$ python3 -q
>>> import numpy as np
>>> np.set_printoptions(precision=2, suppress=True, linewidth=140)
>>> def tidy(a):
...     return np.round(a, 2) + 0
... 
>>> K = np.abs(np.array([[1, 0, -2, 1, 1],
...     [2, 0, -1, -1, -1],
...     [0, -1, -1, 0, 2],
...     [-2, -2, 0, -2, -2],
...     [1, 0, -1, 2, 0]])) + np.eye(5)
>>> K = K / K.sum(axis=1, keepdims=True)
>>> print(tidy(K))
[[0.33 0.   0.33 0.17 0.17]
 [0.33 0.17 0.17 0.17 0.17]
 [0.   0.2  0.4  0.   0.4 ]
 [0.22 0.22 0.   0.33 0.22]
 [0.2  0.   0.2  0.4  0.2 ]]
>>> f = np.array([2, 0, 2, 0, 0])
>>> M2 = K + np.outer(f, np.eye(5)[2])
>>> print(tidy(M2))
[[0.33 0.   2.33 0.17 0.17]
 [0.33 0.17 0.17 0.17 0.17]
 [0.   0.2  2.4  0.   0.4 ]
 [0.22 0.22 0.   0.33 0.22]
 [0.2  0.   0.2  0.4  0.2 ]]
>>> print(tidy(np.linalg.det(M2) / np.linalg.det(K)), tidy(1 + np.linalg.solve(K, f)[2]))
-31.67 -31.67
>>> feats = np.load("run2.npy")
>>> print(feats)
[[-2.2   0.2  -1.   -0.6   0.8   0.9   0.   -0.1 ]
 [-1.5   1.2   0.5   0.    1.3  -0.8   0.8   1.4 ]
 [ 0.7   0.6   0.3  -1.22  0.14 -0.43 -0.56  0.43]
 [-0.9   0.   -0.1   0.1   0.6  -1.4   0.5  -0.6 ]
 [ 0.6  -1.    0.9   0.4  -0.5  -1.   -2.2  -0.8 ]
 [-1.5  -1.3   1.    0.1  -1.    0.8   0.7   1.8 ]
 [-0.4   0.6  -0.6   0.9  -0.9  -0.6   0.6   0.1 ]
 [ 0.7   0.6   0.4  -1.2   0.1  -0.4  -0.6   0.4 ]]
>>> x0 = np.array([-5, -1, 2, -3, 5, 0, 1, 1])
>>> print(feats @ np.eye(8)[3])
[-0.6   0.   -1.22  0.1   0.4   0.1   0.9  -1.2 ]
>>> print(tidy(feats @ np.ones(8)))
[-2.    2.9  -0.04 -1.8  -3.6   0.6  -0.3   0.  ]
>>> print(tidy(feats @ (2 * x0)))
[ 29.    32.     1.46  13.8  -13.8   16.   -12.6    1.2 ]
>>> print(np.linalg.norm(feats @ x0) <= np.linalg.norm(feats, 2) * np.linalg.norm(x0) + 1e-9)
True
>>> O, evecs = np.linalg.qr(feats[:, :7])[0], np.linalg.qr(feats[:, 7:])[0]
>>> sig = np.linalg.svd(O.T @ evecs, compute_uv=False)
>>> print(tidy(sig))
[1.]
>>> print((sig > 0.9).sum())
1
>>> print(tidy(np.linalg.norm(O @ O.T - evecs @ evecs.T, 2)))
1.0
>>> M2 = np.linalg.invert(feats)
Traceback (most recent call last):
  File "<python-input-22>", line 1, in <module>
    M2 = np.linalg.invert(feats)
         ^^^^^^^^^^^^^^^^
AttributeError: module 'numpy.linalg' has no attribute 'invert'
>>> M2 = np.linalg.inv(feats)
>>> print(tidy(np.linalg.inv(M2)))
[[-2.2   0.2  -1.   -0.6   0.8   0.9   0.   -0.1 ]
 [-1.5   1.2   0.5   0.    1.3  -0.8   0.8   1.4 ]
 [ 0.7   0.6   0.3  -1.22  0.14 -0.43 -0.56  0.43]
 [-0.9   0.   -0.1   0.1   0.6  -1.4   0.5  -0.6 ]
 [ 0.6  -1.    0.9   0.4  -0.5  -1.   -2.2  -0.8 ]
 [-1.5  -1.3   1.    0.1  -1.    0.8   0.7   1.8 ]
 [-0.4   0.6  -0.6   0.9  -0.9  -0.6   0.6   0.1 ]
 [ 0.7   0.6   0.4  -1.2   0.1  -0.4  -0.6   0.4 ]]
>>> print(tidy(feats @ M2))
[[1. 0. 0. 0. 0. 0. 0. 0.]
 [0. 1. 0. 0. 0. 0. 0. 0.]
 [0. 0. 1. 0. 0. 0. 0. 0.]
 [0. 0. 0. 1. 0. 0. 0. 0.]
 [0. 0. 0. 0. 1. 0. 0. 0.]
 [0. 0. 0. 0. 0. 1. 0. 0.]
 [0. 0. 0. 0. 0. 0. 1. 0.]
 [0. 0. 0. 0. 0. 0. 0. 1.]]
